>>> import numpy as np
>>> np.set_printoptions(precision=1, suppress=True, linewidth=200, sign=" ")
>>> tidy = lambda a: np.round(a, 1) + 0
>>> feats = np.array([[2.0, -1.5, 0.1, -0.8, 1.5, 0.8, -1.1, 1.5, 2.0, -2.3],
...     [1.3, 4.9, 5.0, 1.9, -1.5, -0.6, 0.0, -0.5, 0.9, -3.5],
...     [-0.4, 2.0, 3.0, 3.3, -0.7, -0.2, 0.2, -0.1, 1.5, -2.0],
...     [-0.2, 0.9, 1.2, 0.2, 0.1, 0.4, 0.0, 0.7, 1.8, -2.0]])
>>> feats
array([[ 2. , -1.5,  0.1, -0.8,  1.5,  0.8, -1.1,  1.5,  2. , -2.3],
       [ 1.3,  4.9,  5. ,  1.9, -1.5, -0.6,  0. , -0.5,  0.9, -3.5],
       [-0.4,  2. ,  3. ,  3.3, -0.7, -0.2,  0.2, -0.1,  1.5, -2. ],
       [-0.2,  0.9,  1.2,  0.2,  0.1,  0.4,  0. ,  0.7,  1.8, -2. ]])
>>> ang = np.radians(36)
>>> R = np.eye(10)
>>> R[5, 5] = R[2, 2] = np.cos(ang)
>>> R[5, 2], R[2, 5] = -np.sin(ang), np.sin(ang)
>>> tidy(R)
array([[ 1. ,  0. ,  0. ,  0. ,  0. ,  0. ,  0. ,  0. ,  0. ,  0. ],
       [ 0. ,  1. ,  0. ,  0. ,  0. ,  0. ,  0. ,  0. ,  0. ,  0. ],
       [ 0. ,  0. ,  0.8,  0. ,  0. ,  0.6,  0. ,  0. ,  0. ,  0. ],
       [ 0. ,  0. ,  0. ,  1. ,  0. ,  0. ,  0. ,  0. ,  0. ,  0. ],
       [ 0. ,  0. ,  0. ,  0. ,  1. ,  0. ,  0. ,  0. ,  0. ,  0. ],
       [ 0. ,  0. , -0.6,  0. ,  0. ,  0.8,  0. ,  0. ,  0. ,  0. ],
       [ 0. ,  0. ,  0. ,  0. ,  0. ,  0. ,  1. ,  0. ,  0. ,  0. ],
       [ 0. ,  0. ,  0. ,  0. ,  0. ,  0. ,  0. ,  1. ,  0. ,  0. ],
       [ 0. ,  0. ,  0. ,  0. ,  0. ,  0. ,  0. ,  0. ,  1. ,  0. ],
       [ 0. ,  0. ,  0. ,  0. ,  0. ,  0. ,  0. ,  0. ,  0. ,  1. ]])
>>> B = feats @ R.T
>>> tidy(np.abs(B - feats).max(axis=0))
array([ 0. ,  0. ,  1.3,  0. ,  0. ,  2.8,  0. ,  0. ,  0. ,  0. ])
>>> t3 = np.stack([feats, 5 * feats, feats[::-1]])
>>> tidy(np.linalg.norm(t3, axis=(1, 2)))
array([ 11.6,  57.9,  11.6])
>>> print(t3.shape)
(3, 4, 10)
>>> B = feats / np.linalg.norm(feats, axis=1)
Traceback (most recent call last):
  File "<python-input-15>", line 1, in <module>
    B = feats / np.linalg.norm(feats, axis=1)
        ~~~~~~^~~~~~~~~~~~~~~~~~~~~~~~~~~~~~~
ValueError: operands could not be broadcast together with shapes (4,10) (4,) 
>>> B = feats / np.linalg.norm(feats, axis=1, keepdims=True)
>>> gram = B @ B.T
>>> np.argwhere(np.triu(np.abs(gram) > 0.95, 1))
array([], shape=(0, 2), dtype=int64)
>>> tidy(gram[0])
array([ 1. ,  0. ,  0. ,  0.5])
>>> tidy(np.degrees(np.arccos(np.clip(gram[0, 3], -1, 1))))
np.float64(58.5)
>>> tidy(gram)
array([[ 1. ,  0. ,  0. ,  0.5],
       [ 0. ,  1. ,  0.9,  0.7],
       [ 0. ,  0.9,  1. ,  0.7],
       [ 0.5,  0.7,  0.7,  1. ]])
>>> f = np.array([-7, 4, 8])
>>> tidy(np.polyval(f, gram[1]))
array([ 8.1,  5. ,  6.3,  7.4])
>>> tidy(np.convolve(gram[1], f))
array([-0.1, -6.9, -1.9,  6.6,  9.6,  5.5])
>>> tidy(np.array([np.convolve(row, f, "same") for row in gram]))
array([[ 3.9,  8.1, -3.6,  2.1],
       [-6.9, -1.9,  6.6,  9.6],
       [-6. , -3.6,  5.9, 10.8],
       [-2.7,  2. ,  1.3,  9.7]])
>>> B = np.array([[1, 2],
...     [3, -1],
...     [2, 0],
...     [0, 0],
...     [3, -1],
...     [1, -3],
...     [3, -3],
...     [0, -2],
...     [-3, -3],
...     [-3, 0]])
>>> tidy(feats @ B)
array([[ 0.6, -4.1],
       [28.7, -0.7],
       [11.4, -6.4],
       [ 6.2, -9.4]])
>>> tidy(B.T @ feats.T)
array([[ 0.6, 28.7, 11.4,  6.2],
       [-4.1, -0.7, -6.4, -9.4]])
>>> data = np.load("data.npy")
>>> data
array([[ 3,  0,  2,  0,  3,  0,  0,  0,  0],
       [ 0,  2,  0,  3,  0,  3,  0,  0,  2],
       [ 1,  0,  0,  0,  1,  0,  0,  0,  0],
       [ 0,  1,  0,  3,  0,  0,  2,  1,  1],
       [ 1,  0,  1,  0,  0,  0,  0,  0,  0],
       [ 0,  0,  0,  0,  0,  1,  2,  2,  2],
       [ 0,  2,  0,  1,  0,  2,  0,  3,  2],
       [ 0,  2,  0,  3,  0,  1,  2,  3,  1],
       [ 0,  2,  0,  3,  0,  0,  2,  1,  1]])
>>> B = np.array([[1, 2],
...     [-3, 2],
...     [-3, -2],
...     [3, 1],
...     [-3, 2],
...     [3, -3],
...     [-1, -1],
...     [0, -3],
...     [-2, 1]])
>>> np.einsum("ik,kj->ij", data, B)
array([[-12,   8],
       [  8,   0],
       [ -2,   4],
       [  2,   1],
       [ -2,   0],
       [ -3,  -9],
       [ -1,  -8],
       [  2,  -6],
       [ -1,   3]])
>>> np.vstack([data, B.T]).shape
(11, 9)
>>> np.linalg.matrix_rank(np.vstack([data, B.T]))
np.int64(9)
>>> np.einsum("ij,ij->i", data, data)
array([ 22,  26,   2,  16,   2,  13,  22,  28,  19])
>>> np.einsum("ik,kj->ji", data, B)
array([[-12,   8,  -2,   2,  -2,  -3,  -1,   2,  -1],
       [  8,   0,   4,   1,   0,  -9,  -8,  -6,   3]])
>>> print(np.linalg.matrix_rank(data @ B))
2
>>> W0 = np.load("x.npy")
>>> tidy(W0)
array([[ 0. ,  0.1,  0.1,  0. ,  0. ,  0. ,  0.1],
       [ 0.1,  0.4,  0.3,  0.1,  0.1,  0.1,  0.3],
       [ 0.1,  0.3,  0.3,  0.1,  0.1,  0.1,  0.3],
       [ 0. ,  0.1,  0.1,  0. ,  0. ,  0. ,  0.1],
       [ 0. ,  0.1,  0.1,  0. ,  0. ,  0. ,  0.1],
       [ 0. ,  0.1,  0.1,  0. ,  0. ,  0. ,  0.1],
       [ 0.1,  0.3,  0.3,  0.1,  0.1,  0.1,  0.3]])
>>> rng = np.random.default_rng(777)
>>> B = W0 + rng.integers(-2, 3, (7, 1)) @ rng.integers(-2, 3, (1, 7))
>>> tidy(B)
array([[ 4. , -1.9, -3.9, -2. , -2. , -2. ,  0.1],
       [ 2.1, -0.6, -1.7, -0.9, -0.9, -0.9,  0.3],
       [-1.9,  1.3,  2.3,  1.1,  1.1,  1.1,  0.3],
       [-2. ,  1.1,  2.1,  1. ,  1. ,  1. ,  0.1],
       [-4. ,  2.1,  4.1,  2. ,  2. ,  2. ,  0.1],
       [ 2. , -0.9, -1.9, -1. , -1. , -1. ,  0.1],
       [ 0.1,  0.3,  0.3,  0.1,  0.1,  0.1,  0.3]])
>>> tidy(np.linalg.svd(B - W0, compute_uv=False))
array([ 12.,   0.,   0.,   0.,   0.,   0.,   0.])
>>> np.linalg.matrix_rank(B - W0, tol=1e-8)
np.int64(1)
>>> np.abs(np.diag(np.linalg.qr(W0)[1])) > 1e-9
array([ True, False, False, False, False, False, False])
>>> print(tidy(np.trace(np.linalg.pinv(W0) @ W0)))
1.0
>>> np.unique(W0.round(6), axis=0).shape
(3, 7)
>>> np.linalg.lstsq(W0[:-1].T, W0[-1])[2]
np.int32(1)
>>> x = np.array([2, 2, 3, 1, 1, 1, 2])
>>> tidy(W0 @ W0 @ x)
array([ 0.8,  2.8,  2.3,  0.8,  0.8,  0.8,  2.3])
>>> print(np.trace(W0))
1.0
>>> tidy(np.linalg.det(W0))
np.float64(0.0)
>>> tidy(np.linalg.matrix_power(W0, 3))
array([[ 0. ,  0.1,  0.1,  0. ,  0. ,  0. ,  0.1],
       [ 0.1,  0.4,  0.3,  0.1,  0.1,  0.1,  0.3],
       [ 0.1,  0.3,  0.3,  0.1,  0.1,  0.1,  0.3],
       [ 0. ,  0.1,  0.1,  0. ,  0. ,  0. ,  0.1],
       [ 0. ,  0.1,  0.1,  0. ,  0. ,  0. ,  0.1],
       [ 0. ,  0.1,  0.1,  0. ,  0. ,  0. ,  0.1],
       [ 0.1,  0.3,  0.3,  0.1,  0.1,  0.1,  0.3]])
>>> tidy(W0 @ W0)
array([[ 0. ,  0.1,  0.1,  0. ,  0. ,  0. ,  0.1],
       [ 0.1,  0.4,  0.3,  0.1,  0.1,  0.1,  0.3],
       [ 0.1,  0.3,  0.3,  0.1,  0.1,  0.1,  0.3],
       [ 0. ,  0.1,  0.1,  0. ,  0. ,  0. ,  0.1],
       [ 0. ,  0.1,  0.1,  0. ,  0. ,  0. ,  0.1],
       [ 0. ,  0.1,  0.1,  0. ,  0. ,  0. ,  0.1],
       [ 0.1,  0.3,  0.3,  0.1,  0.1,  0.1,  0.3]])
>>> print(np.allclose(W0, W0.T))
True
>>> def softmax(z):
...     e = np.exp(z - z.max(axis=-1, keepdims=True))
...     return e / e.sum(axis=-1, keepdims=True)
... 
>>> tidy(softmax(10 * W0[1]))
array([ 0. ,  0.4,  0.2,  0. ,  0. ,  0. ,  0.2])
>>> softmax(W0).sum(axis=1)
array([ 1.,  1.,  1.,  1.,  1.,  1.,  1.])
>>> scores = W0 @ W0.T / np.sqrt(7)
>>> print(softmax(scores).round(6).argmax(axis=1))
[ 1  1  1  1  1  1  1]
